$ python -q
>>> import numpy as np
>>> from numpy import linalg as LA
>>> np.set_printoptions(precision=3, suppress=True, linewidth=100)
>>> def rnd(a):
...     return np.round(a, 3) + 0
... 
>>> f = np.array([-1, 1, -5])
>>> m1 = np.array([np.roll(f, i) for i in range(3)])
>>> m1
array([[-1,  1, -5],
       [-5, -1,  1],
       [ 1, -5, -1]])
>>> rng = np.random.default_rng(724975)
>>> idx = rng.permutation(3)
>>> idx
array([0, 2, 1])
>>> B = m1[idx][:, idx]
>>> rnd(np.sort(np.abs(LA.eigvals(B))))
array([5.   , 5.292, 5.292])
>>> np.allclose(B, m1)
False
>>> B
array([[-1, -5,  1],
       [ 1, -1, -5],
       [-5,  1, -1]])
>>> B = m1[0, 0] * m1[1:] - np.outer(m1[1:, 0], m1[0])
>>> B
array([[  0,   6, -26],
       [  0,   4,   6]])
>>> m1[:, 0] / m1[0, 0]
array([ 1.,  5., -1.])
>>> data = np.load("mat.npy")
>>> data
array([[ 2.6,  0.3, -1. ],
       [ 0.4, -1.3, -1.1],
       [-0.5,  0.5,  0.3],
       [ 0.2, -0.4,  0.4],
       [ 0.4, -1.1,  2.6],
       [-0.2,  0.1,  1.1],
       [ 1.2,  0. ,  0.1],
       [-0.3,  1. , -0.5],
       [ 0.8, -0.7,  0.6],
       [ 1. ,  2.6,  0.1],
       [ 0.6,  0.3,  0.1],
       [-0.2,  0.9,  2. ],
       [ 0.9, -0.1, -0.9],
       [ 0. , -6. ,  6. ]])
>>> Q, V = LA.qr(data[:, :2])[0], LA.qr(data[:, 2:])[0]
>>> sig = LA.svd(Q.T @ V, compute_uv=False)
>>> rnd(sig)
array([0.728])
>>> rnd(LA.norm(Q @ Q.T - V @ V.T, 2))
np.float64(1.0)
>>> rnd(np.degrees(np.arccos(sig.clip(0, 1))))
array([43.281])
>>> B = data / np.sqrt((data ** 2).mean(axis=1, keepdims=True))
>>> LA.matrix_rank(data - data.mean(axis=1, keepdims=True))
np.int64(2)
>>> rnd(B[5])
array([-0.309,  0.154,  1.697])
>>> LA.matrix_rank(B) == LA.matrix_rank(data)
np.True_
>>> rnd(LA.norm(B, axis=1))
array([1.732, 1.732, 1.732, 1.732, 1.732, 1.732, 1.732, 1.732, 1.732, 1.732, 1.732, 1.732, 1.732,
       1.732])
>>> C = data[[6, 7]].astype(float)
>>> for _ in range(5):
...     idx = LA.norm(data[:, None] - C, axis=-1).argmin(axis=1)
...     C = np.array([data[idx == j].mean(axis=0) for j in range(2)])
... 
>>> idx
array([1, 1, 1, 1, 0, 1, 1, 1, 1, 1, 1, 1, 1, 0])
>>> rnd(C[1] - C[0])
array([ 0.342,  3.817, -4.2  ])
>>> np.abs(C[1] - C[0]).argmax()
np.int64(2)
>>> np.bincount(idx)
array([ 2, 12])
